$ python -q
>>> import numpy as np
>>> np.set_printoptions(suppress=True, linewidth=140)
>>> def rd(a):
...     return np.round(a, 2) + 0
... 
>>> W0 = 0.7 ** np.abs(np.subtract.outer(np.arange(3), np.arange(3)))
>>> rd(W0)
array([[1.  , 0.7 , 0.49],
       [0.7 , 1.  , 0.7 ],
       [0.49, 0.7 , 1.  ]])
>>> evals, V = np.linalg.eig(W0)
>>> print(rd(W0 @ V[:, 0] - evals[0] * V[:, 0]))
[0. 0. 0.]
>>> rd(np.sort(np.linalg.eigvals(W0.T)))
array([0.23, 0.51, 2.26])
>>> Lm = np.linalg.cholesky(W0)
>>> np.linalg.eigvalsh(W0).min() > 0
np.True_
>>> sv = 3 * 0.2 ** np.arange(3)
>>> Q, _ = np.linalg.qr(np.array([[1.1, 0.6, 2.1], [-0.5, 1.0, 0.5], [0.5, -0.5, 1.9]]))
>>> rng = np.random.default_rng(66)
>>> X = rng.normal(size=(10, 3)) * sv @ Q
>>> rd(X)
array([[-1.47, -0.62, -0.46],
       [ 2.44,  2.19, -0.09],
       [-1.03, -1.28,  0.16],
       [-0.65, -0.59, -0.05],
       [-2.68, -1.11, -0.57],
       [ 0.44,  0.21, -0.07],
       [ 0.37, -1.27,  0.72],
       [ 1.05,  0.49,  0.4 ],
       [-2.73, -1.35, -0.81],
       [ 2.75,  1.58,  0.26]])
>>> Xs = (X - X.mean(axis=0)) / X.std(axis=0)
>>> print(rd(Xs.std(axis=0)))
[1. 1. 1.]
>>> beta = np.linalg.lstsq(np.delete(Xs, 1, axis=1), Xs[:, 1])[0]
>>> rd(1 - np.var(Xs[:, 1] - np.delete(Xs, 1, axis=1) @ beta))
np.float64(0.97)
>>> rd(beta)
array([ 1.28, -0.62])
>>> np.abs(beta).argmax()
np.int64(0)
>>> K = np.loadtxt("data.csv", delimiter=",")
>>> K
array([[-0.05,  0.2 ,  0.29],
       [ 1.14, -1.25, -2.04],
       [-0.59,  0.54,  1.19],
       [ 0.4 , -0.32, -0.79],
       [-0.01,  0.29,  0.09],
       [ 0.22, -0.41, -0.45],
       [ 0.37, -0.26, -0.55],
       [-0.39,  0.6 ,  0.9 ],
       [ 0.14, -0.4 , -0.6 ],
       [ 0.63, -0.88, -1.67],
       [ 0.95, -1.01, -1.7 ],
       [ 0.61, -0.39, -1.02],
       [-1.83,  1.92,  3.91],
       [-0.28,  0.22,  0.3 ],
       [ 0.39, -0.19, -0.9 ],
       [-0.26,  0.06,  0.29],
       [-0.34,  0.39,  0.79],
       [ 0.42, -0.34, -0.72],
       [-0.35,  0.46,  1.  ],
       [-0.32,  0.04,  0.18]])
>>> x0 = np.array([9, -2, 1])
>>> rhs = K @ x0
>>> rd(np.linalg.lstsq(K, rhs)[0])
array([ 9., -2.,  1.])
>>> rd(np.linalg.solve(K.T @ K, K.T @ rhs))
array([ 9., -2.,  1.])
>>> try:
...     np.linalg.solve(K, rhs)
... except np.linalg.LinAlgError as e:
...     print("failed:", e)
... 
failed: Last 2 dimensions of the array must be square
>>> rd(np.linalg.pinv(K) @ K)
array([[1., 0., 0.],
       [0., 1., 0.],
       [0., 0., 1.]])
>>> rhs = rhs + 0.1 * rng.normal(size=20)
>>> rd(rhs)
array([ -0.41,  10.65,  -5.22,   3.61,  -0.68,   2.35,   3.23,  -3.75,   1.39,   5.79,   8.79,   5.35, -16.45,  -2.79,   3.02,  -2.38,
        -2.89,   3.79,  -3.04,  -2.77])
>>> beta, *_ = np.linalg.lstsq(K, rhs)
>>> print(rd(beta))
[ 9.22 -1.79  1.  ]
>>> beta.round()
array([ 9., -2.,  1.])
>>> [round(float(np.linalg.norm(np.linalg.solve(K.T @ K + lam * np.eye(3), K.T @ rhs))), 2) for lam in (0, 1, 10, 100)]
[9.45, 3.81, 3.0, 1.19]
>>> rd(K.T @ (rhs - K @ beta))
array([0., 0., 0.])
>>> print(rd(np.linalg.norm(rhs - K @ beta)))
0.4
